In [1]: import numpy as np

In [2]: np.set_printoptions(suppress=True, linewidth=140)

In [3]: W0 = np.loadtxt("x.csv", delimiter=",")

In [4]: W0.round(2)
Out[4]: 
array([[ 0.91, -1.9 ,  0.58, -2.03, -0.02, -1.78,  0.97],
       [ 0.65,  2.71,  1.33,  0.23,  1.33, -1.22, -1.7 ],
       [-0.31,  1.37, -0.73,  0.99, -0.54, -0.89,  2.74],
       [-0.13,  0.81,  2.12, -2.66, -1.4 ,  2.09,  0.54],
       [ 3.67, -0.02, -0.67, -1.03, -0.1 ,  0.95,  0.38],
       [ 1.33, -0.09, -0.22,  0.51, -3.71, -1.47, -0.83]])

In [5]: f, r1 = W0[3], W0[2]

In [6]: np.round(f @ r1, 2)
Out[6]: np.float64(-2.67)

In [7]: pr = (f @ r1) / (f @ f) * f

In [8]: pr.round(2)
Out[8]: array([ 0.02, -0.11, -0.3 ,  0.38,  0.2 , -0.3 , -0.08])

In [9]: round(float((r1 - pr) @ f), 2)
Out[9]: 0.0

In [10]: np.zeros(6, 7)
TypeError: Cannot interpret '7' as a data type


In [11]: round(np.linalg.norm(W0), 2)
Out[11]: np.float64(9.72)

In [12]: np.round(np.linalg.svd(W0, compute_uv=False), 2)
Out[12]: array([5.  , 4.5 , 4.05, 3.65, 3.28, 2.95])

In [13]: np.linalg.matrix_rank(W0)
Out[13]: np.int64(6)

In [14]: np.round(W0.mean(axis=0), 2)
Out[14]: array([ 1.02,  0.48,  0.4 , -0.66, -0.74, -0.39,  0.35])

In [15]: np.unravel_index(np.abs(W0).argmax(), W0.shape)
Out[15]: (np.int64(5), np.int64(4))

In [16]: A2 = np.array([[1, 2], [2, 2], [1, 2], [0, 0], [0, 2], [0, 2], [0, 2]])

In [17]: np.linalg.matrix_rank(np.vstack([W0, A2.T]))
Out[17]: np.int64(7)

In [18]: np.round(W0 @ A2, 2)
Out[18]: 
array([[-2.3 , -2.46],
       [ 7.4 ,  6.19],
       [ 1.7 ,  3.29],
       [ 3.62,  8.09],
       [ 2.97,  8.44],
       [ 0.94, -9.96]])

In [19]: np.round(A2.T @ W0.T, 2)
Out[19]: 
array([[-2.3 ,  7.4 ,  1.7 ,  3.62,  2.97,  0.94],
       [-2.46,  6.19,  3.29,  8.09,  8.44, -9.96]])

In [20]: np.round(np.einsum("ij,ij->i", W0, W0), 2)
Out[20]: array([12.99, 15.72, 12.06, 18.89, 16.06, 18.69])

In [21]: np.vstack([W0, A2.T]).shape
Out[21]: (8, 7)
